% python3 -q
>>> import numpy as np
>>> np.set_printoptions(precision=3, suppress=True, linewidth=120, floatmode="fixed")
>>> M = np.load("run8.npy")
>>> M
array([[0, 1, 0],
       [0, 0, 1],
       [1, 0, 0]])
>>> np.sort(np.abs(np.linalg.eigvals(M)))[::-1]
array([1.000, 1.000, 1.000])
>>> M @ np.ones(3)
array([1.000, 1.000, 1.000])
>>> np.linalg.matrix_power(M, 100)
array([[0, 1, 0],
       [0, 0, 1],
       [1, 0, 0]])
>>> pr = np.eye(3)[0]
>>> for _ in range(5):
...     pr = pr @ M
...     print(pr.round(3))
... 
[0.000 1.000 0.000]
[0.000 0.000 1.000]
[1.000 0.000 0.000]
[0.000 1.000 0.000]
[0.000 0.000 1.000]
>>> Q, Rm = np.linalg.qr(M)
>>> np.trace(Q @ Q.T)
np.float64(3.0)
>>> Q
array([[ 0.000, -1.000,  0.000],
       [-0.000,  0.000,  1.000],
       [-1.000,  0.000,  0.000]])
>>> np.abs(np.diag(Rm))
array([1.000, 1.000, 1.000])
>>> abs(Rm[0, 0]), np.round(np.linalg.norm(M[:, 0]), 3)
(np.float64(1.0), np.float64(1.0))
>>> Q @ Rm
array([[0.000, 1.000, 0.000],
       [0.000, 0.000, 1.000],
       [1.000, 0.000, 0.000]])
>>> M.T @ M
array([[1, 0, 0],
       [0, 1, 0],
       [0, 0, 1]])
>>> np.linalg.svd(M, compute_uv=False)
array([1.000, 1.000, 1.000])
>>> Q = M.astype(float).copy()
>>> for j in range(3):
...     Q[:, j] -= Q[:, :j] @ (Q[:, :j].T @ Q[:, j])
...     Q[:, j] /= np.linalg.norm(Q[:, j])
... 
>>> Q.T @ M
array([[1.000, 0.000, 0.000],
       [0.000, 1.000, 0.000],
       [0.000, 0.000, 1.000]])
>>> W0 = np.loadtxt("test8.csv", delimiter=",")
>>> W0
array([[-0.814, -0.581],
       [-0.581,  0.814]])
>>> # equal to its transpose
>>> rng = np.random.default_rng(76795)
>>> idx = rng.permutation(2)
>>> idx
array([1, 0])
>>> Y = W0[idx][:, idx]
>>> Y
array([[ 0.814, -0.581],
       [-0.581, -0.814]])
>>> round(np.linalg.det(Y), 3), np.round(np.linalg.det(W0[idx]), 3)
(np.float64(-1.0), np.float64(1.0))
>>> np.allclose(Y, W0)
False
>>> round(float(np.trace(Y)), 3)
0.0
>>> m1 = np.load("x.npy")
>>> m1
array([[ 1, -2,  4],
       [ 1, -1,  1],
       [ 1,  0,  0]])
>>> P = np.triu(np.array([[-5, -4, -1], [2, 4, 4], [4, -3, 1]]), 1) + np.eye(3)
>>> Y = P @ m1 @ np.linalg.inv(P)
>>> Y
array([[ -4.000, -14.000,  52.000],
       [  5.000,  19.000, -70.000],
       [  1.000,   4.000, -15.000]])
>>> ev, vecs = np.linalg.eig(W0)
>>> np.prod(ev)
np.float64(-1.0)
>>> np.sort(np.linalg.eigvals(np.linalg.inv(W0)))
array([-1.000,  1.000])
>>> np.round(W0 @ vecs[:, 0] - ev[0] * vecs[:, 0], 3) + 0
array([0.000, 0.000])
>>> np.sort(np.linalg.eigvals(W0.T))
array([-1.000,  1.000])
>>> Y = np.array([[-3, 0, -2], [3, -2, -1], [0, -1, 0]])
>>> np.vstack([m1, Y.T]).shape
(6, 3)
>>> np.einsum("ij->j", m1)
array([ 3, -3,  5])
>>> np.einsum("ik,kj->ij", m1, Y)
array([[-9,  0,  0],
       [-6,  1, -1],
       [-3,  0, -2]])
>>> np.einsum("ik,kj->ji", m1, Y)
array([[-9, -6, -3],
       [ 0,  1,  0],
       [ 0, -1, -2]])
>>> np.linalg.matrix_rank(np.vstack([m1, Y.T]))
np.int64(3)
>>> feats = np.load("mat.npy")
>>> feats
array([[ 5.987,  2.872,  0.966],
       [ 4.337,  2.696,  5.482],
       [ 3.730,  1.998,  1.014],
       [ 5.663,  4.039,  1.345],
       [ 0.609, -3.106, -7.863],
       [ 2.696,  3.330,  6.950],
       [-2.022, -3.712, -8.189],
       [-1.168, -4.586, -6.713],
       [ 2.965,  5.687,  5.120],
       [ 0.806, -4.262, -5.928],
       [ 2.657,  3.409,  6.641],
       [ 4.820,  2.243,  6.600],
       [-0.529, -2.767, -8.698],
       [-0.121, -1.686, -6.991],
       [ 5.039,  5.707,  0.176],
       [ 3.569,  1.711,  4.848],
       [ 3.985,  4.136,  4.154],
       [ 3.335,  4.758,  4.535],
       [ 5.688,  3.029,  5.955],
       [ 6.295,  3.594,  6.333],
       [ 0.964, -4.195, -7.414]])
>>> Y = np.c_[feats[:, :1] @ np.array([[1]]), np.array([-1, 2, 5, -1, 4, -1, -5, -5, -7, -3, 0, -4, 0, 3, -3, -3, 1, 3, -5, -3, -7])]
>>> Y
array([[ 5.987, -1.000],
       [ 4.337,  2.000],
       [ 3.730,  5.000],
       [ 5.663, -1.000],
       [ 0.609,  4.000],
       [ 2.696, -1.000],
       [-2.022, -5.000],
       [-1.168, -5.000],
       [ 2.965, -7.000],
       [ 0.806, -3.000],
       [ 2.657,  0.000],
       [ 4.820, -4.000],
       [-0.529,  0.000],
       [-0.121,  3.000],
       [ 5.039, -3.000],
       [ 3.569, -3.000],
       [ 3.985,  1.000],
       [ 3.335,  3.000],
       [ 5.688, -5.000],
       [ 6.295, -3.000],
       [ 0.964, -7.000]])
>>> np.linalg.norm(np.linalg.qr(feats)[0].T @ Y, axis=0) ** 2 / ((Y ** 2).sum(axis=0) + 1e-12)
array([1.000, 0.146])
>>> idx = feats[:, 2] > np.median(feats[:, 2])
>>> r0 = feats[idx].mean(axis=0) - feats[~idx].mean(axis=0)
>>> np.round((((feats - feats.mean(axis=0)) @ r0 > 0) == idx).mean(), 3)
np.float64(0.81)
>>> ((feats - feats.mean(axis=0)) @ r0 > 0).astype(int)
array([1, 1, 1, 1, 0, 1, 0, 0, 1, 0, 1, 1, 0, 0, 1, 1, 1, 1, 1, 1, 0])
>>> arr = np.tril(np.array([[2, 1, 2], [0, 0, 2], [1, 0, 2]]), -1) + np.eye(3, dtype=int)
>>> arr
array([[1, 0, 0],
       [0, 1, 0],
       [1, 0, 1]])
>>> # triangular, det is the product of the diagonal
>>> np.einsum("ij,ji->", arr, arr)
np.int64(3)
>>> round(float(np.linalg.det(arr[::-1])), 3)
-1.0
>>> np.round(np.linalg.det(2 * arr), 3), round(float(np.linalg.det(arr)), 3)
(np.float64(8.0), 1.0)
>>> np.linalg.eigvals(arr)
array([1.000, 1.000, 1.000])
